$ python -q
>>> import numpy as np
>>> np.set_printoptions(precision=3, suppress=True, linewidth=160)
>>> A = np.load("block14.npy")
>>> A
array([[-4,  1,  1],
       [ 4,  1, -5],
       [-5,  2, -4]])
>>> np.abs(np.linalg.svd(A)[2][-1])
array([0.186, 0.939, 0.288])
>>> np.linalg.cond(A) > 100
np.False_
>>> rng = np.random.default_rng(4)
>>> z = rng.permutation(3)
>>> B = A[:, z] * rng.choice([-1, 1], 3)
>>> B
array([[-4,  1,  1],
       [ 4,  1, -5],
       [-5,  2, -4]])
>>> U, _, Vt = np.linalg.svd(A.T @ B)
>>> z
array([0, 1, 2])
>>> np.abs(np.linalg.svd(B)[2][-1])
array([0.186, 0.939, 0.288])
>>> [round(float(x), 3) for x in np.linalg.svd(B, compute_uv=False)[:3]]
[7.687, 6.751, 0.578]
>>> np.linalg.matrix_rank(B, rtol=0.1)
np.int64(2)
>>> round(np.log10(np.linalg.cond(B)))
1
>>> z = rng.permutation(3)
>>> z
array([1, 2, 0])
>>> B = A[z][:, z]
>>> B
array([[ 1, -5,  4],
       [ 2, -4, -5],
       [ 1,  1, -4]])
>>> np.trace(B)
np.int64(-7)
>>> np.allclose(B, A)
False
>>> def softmax(z):
...     e = np.exp(z - z.max(axis=-1, keepdims=True))
...     return e / e.sum(axis=-1, keepdims=True)
... 
>>> np.round(softmax(10 * A[2]), 3) + 0
array([0., 1., 0.])
>>> softmax(A[2])
array([0.001, 0.997, 0.002])
>>> att = A @ A.T / np.sqrt(3)
>>> softmax(att).round(6).argmax(axis=1)
array([0, 1, 2])
>>> np.round(softmax(att + np.triu(np.full(att.shape, -np.inf), 1)), 3) + 0
array([[1., 0., 0.],
       [0., 1., 0.],
       [0., 0., 1.]])
>>> mat = np.array([[96, -26, 28, -13, -10, -60],
...     [-26, 122, -62, 100, 13, 48],
...     [28, -62, 157, -16, -78, 17],
...     [-13, 100, -16, 177, -30, 51],
...     [-10, 13, -78, -30, 58, -1],
...     [-60, 48, 17, 51, -1, 99]])
>>> r = np.linalg.matrix_rank(mat)
>>> r
np.int64(5)
>>> N = np.linalg.svd(mat)[2][r:].T
>>> [int(np.linalg.matrix_rank(mat[:, :j + 1])) for j in range(6)]
[1, 2, 3, 4, 5, 5]
>>> [int(np.linalg.matrix_rank(np.delete(mat, i, axis=0))) for i in range(6)]
[5, 5, 5, 5, 5, 5]
>>> np.linalg.matrix_rank(mat.T @ mat), np.linalg.matrix_rank(mat @ mat.T)
(np.int64(5), np.int64(5))
>>> N[:, 0] / N[np.abs(N[:, 0]).round(6).argmax(), 0]
array([-0.381,  0.194,  0.73 ,  0.264,  1.   , -0.576])
>>> np.allclose(mat @ N, 0)
True
>>> np.round(mat @ N, 3) + 0
array([[0.],
       [0.],
       [0.],
       [0.],
       [0.],
       [0.]])
>>> B = np.array([[-8, 9], [-6, 4], [4, -5]])
>>> W0 = np.kron(np.eye(3, dtype=int), B)
>>> W0
array([[-8,  9,  0,  0,  0,  0],
       [-6,  4,  0,  0,  0,  0],
       [ 4, -5,  0,  0,  0,  0],
       [ 0,  0, -8,  9,  0,  0],
       [ 0,  0, -6,  4,  0,  0],
       [ 0,  0,  4, -5,  0,  0],
       [ 0,  0,  0,  0, -8,  9],
       [ 0,  0,  0,  0, -6,  4],
       [ 0,  0,  0,  0,  4, -5]])
>>> np.round(np.linalg.norm(W0, "nuc"), 3)
np.float64(51.155)
>>> np.linalg.norm(W0, axis=0)
array([10.77 , 11.045, 10.77 , 11.045, 10.77 , 11.045])
>>> np.linalg.norm(W0, axis=1)
array([12.042,  7.211,  6.403, 12.042,  7.211,  6.403, 12.042,  7.211,  6.403])
>>> round(np.linalg.norm(W0, 1), 3), round(float(np.linalg.norm(W0, np.inf)), 3)
(np.float64(18.0), 17.0)
>>> E = np.load("w.npy")
>>> E
array([[1, 1, 1, 3, 9],
       [5, 9, 9, 0, 0],
       [8, 3, 9, 0, 6],
       [2, 2, 2, 7, 2],
       [8, 0, 1, 7, 0]])
>>> B = E / np.linalg.norm(E, axis=1, keepdims=True)
>>> G = B @ B.T
>>> np.linalg.norm(B, axis=1)
array([1., 1., 1., 1., 1.])
>>> G[4]
array([0.291, 0.336, 0.496, 0.778, 1.   ])
>>> (np.abs(G) > 0.9).astype(int)
array([[1, 0, 0, 0, 0],
       [0, 1, 0, 0, 0],
       [0, 0, 1, 0, 0],
       [0, 0, 0, 1, 0],
       [0, 0, 0, 0, 1]])
>>> q = E.astype(float).copy()
>>> for j in range(5):
...     q[:, j] -= q[:, :j] @ (q[:, :j].T @ q[:, j])
...     q[:, j] /= np.linalg.norm(q[:, j])
... 
>>> np.round(q.T @ q, 3) + 0
array([[1., 0., 0., 0., 0.],
       [0., 1., 0., 0., 0.],
       [0., 0., 1., 0., 0.],
       [0., 0., 0., 1., 0.],
       [0., 0., 0., 0., 1.]])
>>> q, r_ = np.linalg.qr(E)
>>> np.round(q @ r_, 3) + 0
array([[1., 1., 1., 3., 9.],
       [5., 9., 9., 0., 0.],
       [8., 3., 9., 0., 6.],
       [2., 2., 2., 7., 2.],
       [8., 0., 1., 7., 0.]])
>>> round(abs(r_[0, 0]), 3), round(np.linalg.norm(E[:, 0]), 3)
(np.float64(12.57), np.float64(12.57))
>>> np.round(np.trace(q @ q.T), 3)
np.float64(5.0)
>>> np.abs(np.diag(r_))
array([12.57 ,  7.768,  4.004,  6.348,  7.54 ])
>>> q.shape, r_.shape
((5, 5), (5, 5))
>>> q, vecs = np.linalg.qr(E[:, :2])[0], np.linalg.qr(E[:, 2:])[0]
>>> s = np.linalg.svd(q.T @ vecs, compute_uv=False)
>>> (s > 0.9).sum()
np.int64(1)
>>> s
array([0.983, 0.493])
>>> np.degrees(np.arccos(s.clip(0, 1)))
array([10.449, 60.479])
>>> f, g = E[4], E[3]
>>> f @ g
np.int64(67)
>>> pr = (f @ g) / (f @ f) * f
>>> np.outer(f, g)
array([[16, 16, 16, 56, 16],
       [ 0,  0,  0,  0,  0],
       [ 2,  2,  2,  7,  2],
       [14, 14, 14, 49, 14],
       [ 0,  0,  0,  0,  0]])
>>> round(np.linalg.norm(f + g) ** 2 + np.linalg.norm(f - g) ** 2, 3)
np.float64(358.0)
>>> g - pr
array([-2.702,  2.   ,  1.412,  2.886,  2.   ])
>>> np.linalg.matrix_rank(np.outer(f, g))
np.int64(1)
>>> basis = np.sign(np.array([[0, 1, 2], [1, 2, 0], [1, 0, 1]]))
>>> B = (np.tril(basis, -1) + np.eye(3)) @ (np.triu(basis, 1) + np.eye(3))
>>> evals = np.array([7, 2, 7])
>>> feats = np.rint(B * evals @ np.linalg.inv(B)) + 0
>>> feats
array([[12., -5.,  0.],
       [10., -3.,  0.],
       [ 5., -5.,  7.]])
>>> z = rng.permutation(3)
>>> z
array([0, 1, 2])
>>> B = feats[z][:, z]
>>> np.allclose(B, feats)
True
>>> np.sort(np.abs(np.linalg.eigvals(B)))
array([2., 7., 7.])
>>> X = np.load("m.npy")
>>> X
array([[ 0,  0,  0,  9,  0,  0],
       [-6,  0,  0,  0,  0,  0],
       [ 0,  0,  0,  0,  8,  0],
       [ 0,  0,  4,  0,  0,  0],
       [ 0, -5,  0,  0,  0,  0],
       [ 0,  0,  0,  0,  0,  4]])
>>> f = np.array([-2, -3, -5, 0, -1, 3])
>>> B = X + np.outer(f, np.eye(6)[1])
>>> np.linalg.matrix_rank(np.linalg.inv(B) - np.linalg.inv(X), tol=1e-8)
np.int64(1)
>>> B
array([[ 0., -2.,  0.,  9.,  0.,  0.],
       [-6., -3.,  0.,  0.,  0.,  0.],
       [ 0., -5.,  0.,  0.,  8.,  0.],
       [ 0.,  0.,  4.,  0.,  0.,  0.],
       [ 0., -6.,  0.,  0.,  0.,  0.],
       [ 0.,  3.,  0.,  0.,  0.,  4.]])
>>> th = np.radians(180)
>>> r_ = np.eye(6)
>>> r_[3, 3] = r_[2, 2] = np.cos(th)
>>> r_[3, 2], r_[2, 3] = -np.sin(th), np.sin(th)
>>> r_.round(3) + 0
array([[ 1.,  0.,  0.,  0.,  0.,  0.],
       [ 0.,  1.,  0.,  0.,  0.,  0.],
       [ 0.,  0., -1.,  0.,  0.,  0.],
       [ 0.,  0.,  0., -1.,  0.,  0.],
       [ 0.,  0.,  0.,  0.,  1.,  0.],
       [ 0.,  0.,  0.,  0.,  0.,  1.]])
>>> B = X @ r_.T
>>> np.linalg.svd(X, compute_uv=False), np.linalg.svd(B, compute_uv=False)
(array([9., 8., 6., 5., 4., 4.]), array([9., 8., 6., 5., 4., 4.]))
>>> np.allclose(np.linalg.norm(X, axis=1), np.linalg.norm(B, axis=1))
True
>>> B = X / np.linalg.norm(X, axis=1, keepdims=True)
>>> G = B @ B.T
>>> np.linalg.norm(B, axis=1)
array([1., 1., 1., 1., 1., 1.])
>>> M = np.load("test4.npy")
>>> M
array([[ 2.,  0.,  0.,  0.,  0.],
       [ 0., 11., -9.,  0.,  3.],
       [ 0., -9., 11.,  0., -3.],
       [ 0.,  0.,  0.,  2.,  0.],
       [ 0.,  3., -3.,  0.,  3.]])
>>> U, s, Vt = np.linalg.svd(M)
>>> np.argmax(s[:-1] / (s[1:] + 1e-6)) + 1
np.int64(1)
>>> B = U[:, :1] @ np.diag(s[:1]) @ Vt[:1]
>>> np.round(np.linalg.norm(M - B, 2), 3), s[1]
(np.float64(2.0), np.float64(2.0))
>>> np.linalg.matrix_rank(B)
np.int64(1)
>>> data = np.load("layer14.npy")
>>> data
array([[ 6, -2],
       [12, -4]])
>>> # rank 1
>>> U, s, Vt = np.linalg.svd(data)
>>> s.round(3) + 0
array([14.142,  0.   ])
>>> B = U[:, :1] @ np.diag(s[:1]) @ Vt[:1]
>>> np.linalg.matrix_rank(B)
np.int64(1)
>>> round(float(np.linalg.norm(data - B, 2)), 3), np.round(s[1], 3)
(0.0, np.float64(0.0))
>>> round(float(np.abs(data - B).max()), 3)
0.0
>>> np.round(np.abs(np.linalg.eigvals(data)).max(), 3)
np.float64(2.0)
>>> np.linalg.matrix_power(data, 3)
array([[ 24,  -8],
       [ 48, -16]])
>>> np.allclose(data @ data.T, data.T @ data)
False
